$ python3 -q
>>> import numpy as np
>>> from numpy import linalg as LA
>>> np.set_printoptions(precision=3, suppress=True, linewidth=140, legacy="1.25")
>>> K = np.load("x.npy")
>>> print(K)
[[ -7.979  -8.004   2.026  -9.975  -4.016  -2.017   3.966  -8.041  -2.12    8.055   9.995  -6.089]
 [ -4.982   3.026  -1.055  -0.928   5.069   0.987   3.993  -2.004   4.987   5.033  -3.986  -2.935]
 [  8.092   7.975  -1.994  10.009   4.048   2.042  -4.007   8.001   1.974  -7.877  -9.98    6.028]
 [ 10.11   -5.986   2.056   1.996 -10.004  -1.966  -8.023   4.015 -10.064 -10.095   7.913   5.976]
 [-14.026   1.982  -1.03   -6.989   8.003   1.037  10.03   -8.026   8.927  13.945  -2.989  -8.955]
 [ -7.977  -7.991   2.062 -10.049  -3.951  -2.051   3.95   -7.943  -2.011   8.015   9.913  -5.927]
 [ -9.931   6.028  -1.965  -2.01   10.043   1.973   8.045  -3.992   9.96   10.007  -8.002  -5.951]
 [ -9.959   5.93   -2.014  -2.039   9.959   2.073   7.992  -4.002   9.977  10.004  -8.007  -5.971]
 [  4.018   4.021  -0.993   5.001   1.954   0.999  -1.908   4.071   1.033  -4.033  -5.042   2.998]
 [  1.006  -7.015   2.064  -4.025  -6.946  -2.007  -1.935  -1.991  -6.017  -1.024   8.927   0.015]]
>>> x0 = np.array([-2, 0, -1, 1, -1, 1, 0, 0, 2, 2, 0, -1])
>>> h = np.maximum(K @ x0, 0)
>>> np.flatnonzero(h > 1e-9)
array([0, 1, 4, 5, 6, 7])
>>> np.maximum(K @ (3 * x0), 0)
array([ 71.745,  86.952,   0.   ,   0.   , 209.478,  71.034, 172.896, 173.82 ,   0.   ,   0.   ])
>>> h
array([23.915, 28.984,  0.   ,  0.   , 69.826, 23.678, 57.632, 57.94 ,  0.   ,  0.   ])
>>> other = K / LA.norm(K, axis=1, keepdims=True)
>>> G = other @ other.T
>>> print((G - 2 * np.eye(10)).round(6).argmax(axis=1))
[5 6 8 9 7 0 7 6 2 3]
>>> LA.norm(other, axis=1)
array([1., 1., 1., 1., 1., 1., 1., 1., 1., 1.])
>>> round(float(LA.norm(K, 2)), 3)
55.465
>>> print(np.round(LA.norm(K) ** 2 / LA.norm(K, 2) ** 2, 3))
1.585
>>> round(float(LA.norm(K[9] - K[1])), 3)
26.032
>>> LA.norm(K, axis=1)
array([23.201, 12.541, 23.146, 25.144, 29.051, 23.085, 25.041, 25.006, 11.622, 15.736])
>>> round(LA.norm(K, "nuc"), 3)
98.852
>>> other = np.array([[1, 0],
...     [4, -3],
...     [-2, -2],
...     [2, 4],
...     [2, 0],
...     [-4, -2],
...     [-1, -4],
...     [5, 4],
...     [1, -3],
...     [2, 0],
...     [0, 5],
...     [5, 1]])
>>> LA.matrix_rank(np.vstack([K, other.T]))
12
>>> np.vstack([K, other.T]).shape
(12, 12)
>>> def softmax(z):
...     e = np.exp(z - z.max(axis=-1, keepdims=True))
...     return e / e.sum(axis=-1, keepdims=True)
... 
>>> np.round(softmax(K[3]), 3) + 0
array([0.885, 0.   , 0.   , 0.   , 0.   , 0.   , 0.   , 0.002, 0.   , 0.   , 0.098, 0.014])
>>> np.round(softmax(10 * K[3]), 3) + 0
array([1., 0., 0., 0., 0., 0., 0., 0., 0., 0., 0., 0.])
>>> softmax(K).sum(axis=1)
array([1., 1., 1., 1., 1., 1., 1., 1., 1., 1.])
>>> att = K @ K.T / np.sqrt(12)
>>> np.round(softmax(att + np.triu(np.full(att.shape, -np.inf), 1)), 3) + 0
array([[1.   , 0.   , 0.   , 0.   , 0.   , 0.   , 0.   , 0.   , 0.   , 0.   ],
       [0.   , 1.   , 0.   , 0.   , 0.   , 0.   , 0.   , 0.   , 0.   , 0.   ],
       [0.   , 0.   , 1.   , 0.   , 0.   , 0.   , 0.   , 0.   , 0.   , 0.   ],
       [0.   , 0.   , 0.   , 1.   , 0.   , 0.   , 0.   , 0.   , 0.   , 0.   ],
       [0.   , 0.   , 0.   , 0.   , 1.   , 0.   , 0.   , 0.   , 0.   , 0.   ],
       [0.682, 0.   , 0.   , 0.   , 0.   , 0.318, 0.   , 0.   , 0.   , 0.   ],
       [0.   , 0.   , 0.   , 0.   , 1.   , 0.   , 0.   , 0.   , 0.   , 0.   ],
       [0.   , 0.   , 0.   , 0.   , 1.   , 0.   , 0.   , 0.   , 0.   , 0.   ],
       [0.   , 0.   , 1.   , 0.   , 0.   , 0.   , 0.   , 0.   , 0.   , 0.   ],
       [0.   , 0.   , 0.   , 0.999, 0.   , 0.   , 0.   , 0.   , 0.   , 0.001]])
>>> feats = np.loadtxt("run5.csv", delimiter=",")
>>> feats
array([[ 0.1, -1.1, -0.6, -0.5,  2.4, -0.1,  0.4,  1.1, -1.7, -1.6, -0.1,  1. ,  0.1],
       [ 0.8,  1.5,  0.8, -0.9,  0.5, -2.2, -1.1, -0.3, -1.2, -0.5, -0.7,  0.7,  0. ],
       [-0.4, -0.7,  1.3, -1.2, -1.1, -2.3, -1.7, -0.5, -1.1, -1.9,  0.1, -0.9,  1.4],
       [ 0. ,  0.1,  0. , -2. , -1.5, -1. ,  1. ,  1.3, -0.2,  1.4,  0.7, -1.8,  1. ],
       [ 0.8,  0.8, -1.4, -0.4, -0.9, -0.6,  1.1, -0.3, -1. , -0.2,  0.3, -0.4,  1.7],
       [ 0.2, -2.2, -1.7,  0.6,  0.2, -0.9, -0.5,  0. ,  0. , -0.2,  0.4, -1. ,  0.6],
       [-0.5, -1.1,  0.5, -0.8, -1.3, -0.3,  0.9,  0.7, -1. ,  0.7, -0.3, -0.7,  0.6],
       [ 0.1,  1.2,  1.8, -1.8,  0.8,  1.8, -0.5,  0.6,  0.2, -0.6,  0.2, -0.8, -1.1]])
>>> other = feats / np.sqrt((feats ** 2).mean(axis=1, keepdims=True))
>>> other[4]
array([ 0.91 ,  0.91 , -1.592, -0.455, -1.024, -0.682,  1.251, -0.341, -1.137, -0.227,  0.341, -0.455,  1.933])
>>> LA.norm(other, axis=1)
array([3.606, 3.606, 3.606, 3.606, 3.606, 3.606, 3.606, 3.606])
